$ python3 -q
>>> import numpy as np
>>> from numpy import linalg as LA
>>> np.set_printoptions(precision=2, suppress=True, linewidth=200)
>>> m1 = np.tanh(np.array([[0.0, 1.1, 1.2],
...     [0.5, -0.1, 1.7],
...     [-0.1, 0.8, -0.8],
...     [0.4, -0.6, -0.7],
...     [-0.2, -1.4, -0.2],
...     [1.4, 0.3, -2.0],
...     [1.8, -0.5, 0.3],
...     [-1.2, -1.9, -0.6],
...     [0.4, -1.7, -0.9],
...     [0.1, 1.1, -0.7],
...     [0.5, 0.5, 1.3],
...     [0.2, -1.1, 1.2],
...     [-0.7, -0.1, 1.8],
...     [0.4, -1.9, 0.1],
...     [-1.1, 0.2, 0.6],
...     [0.0, -0.3, -0.9],
...     [1.3, 0.4, 2.1],
...     [1.1, -0.5, -1.0],
...     [-0.5, 0.7, 0.2],
...     [-0.6, -1.0, -0.3],
...     [-1.2, -0.3, -0.8]]) @ np.array([[-0.9, -0.4, -2.2, 0.8],
...     [0.1, -1.1, 0.7, -0.7],
...     [-1.2, 0.9, -0.2, 1.5]]))
>>> m1
array([[-0.87, -0.13,  0.49,  0.77],
       [-0.99,  0.89, -0.91,  1.  ],
       [ 0.81, -0.92,  0.74, -0.95],
       [ 0.4 , -0.13, -0.82, -0.3 ],
       [ 0.27,  0.89, -0.46,  0.48],
       [ 0.82, -0.99, -0.99, -0.97],
       [-0.97,  0.1 , -1.  ,  0.98],
       [ 0.92,  0.97,  0.89, -0.49],
       [ 0.5 ,  0.72, -0.96,  0.16],
       [ 0.7 , -0.95,  0.6 , -0.94],
       [-0.96,  0.4 , -0.77,  0.96],
       [-0.94,  0.98, -0.9 ,  0.99],
       [-0.91,  0.96,  0.8 ,  0.98],
       [-0.58,  0.97, -0.98,  0.95],
       [ 0.28,  0.64,  0.98, -0.12],
       [ 0.78, -0.45, -0.03, -0.81],
       [-1.  ,  0.73, -1.  ,  1.  ],
       [ 0.16, -0.66, -0.99, -0.26],
       [ 0.27, -0.37,  0.91, -0.53],
       [ 0.66,  0.79,  0.59, -0.23],
       [ 0.96,  0.09,  0.99, -0.96]])
>>> lab = m1[:, 3] > np.median(m1[:, 3])
>>> f = m1[lab].mean(axis=0) - m1[~lab].mean(axis=0)
>>> f
array([-1.26,  0.83, -0.83,  1.42])
>>> lab.astype(int)
array([1, 1, 0, 0, 1, 0, 1, 0, 1, 0, 1, 1, 1, 1, 0, 0, 1, 0, 0, 0, 0])
>>> (((m1 - m1.mean(axis=0)) @ f > 0) == lab).mean()
np.float64(1.0)
>>> D = LA.norm(m1[:, None] - m1[None], axis=-1)
>>> D[:5, :5]
array([[0.  , 1.75, 2.55, 2.11, 1.83],
       [1.75, 0.  , 3.6 , 2.16, 1.43],
       [2.55, 3.6 , 0.  , 1.91, 2.65],
       [2.11, 2.16, 1.91, 0.  , 1.34],
       [1.83, 1.43, 2.65, 1.34, 0.  ]])
>>> np.flatnonzero(D[19] < D.mean() / 2)
array([ 7, 14, 19])
>>> rng = np.random.default_rng(9753)
>>> K = np.array([[-2, -1, -2], [-2, -2, 1], [2, -3, -1], [1, 2, 0], [0, 2, 2]]) * (rng.random((5, 3)) < 0.3)
>>> K
array([[ 0, -1,  0],
       [-2,  0,  0],
       [ 2,  0,  0],
       [ 1,  0,  0],
       [ 0,  0,  0]])
>>> U, sv, Vt = LA.svd(K)
>>> evecs = Vt[:(sv > 1e-8).sum()]
>>> x = K[2] + 4 * K[0] + rng.integers(2) * np.eye(3)[1]
>>> x
array([ 2., -4.,  0.])
>>> LA.matrix_rank(np.vstack([K, x]))
np.int64(2)
>>> np.allclose(evecs.T @ evecs @ x, x)
True
>>> np.diag(evecs.T @ evecs)
array([1., 1., 0.])
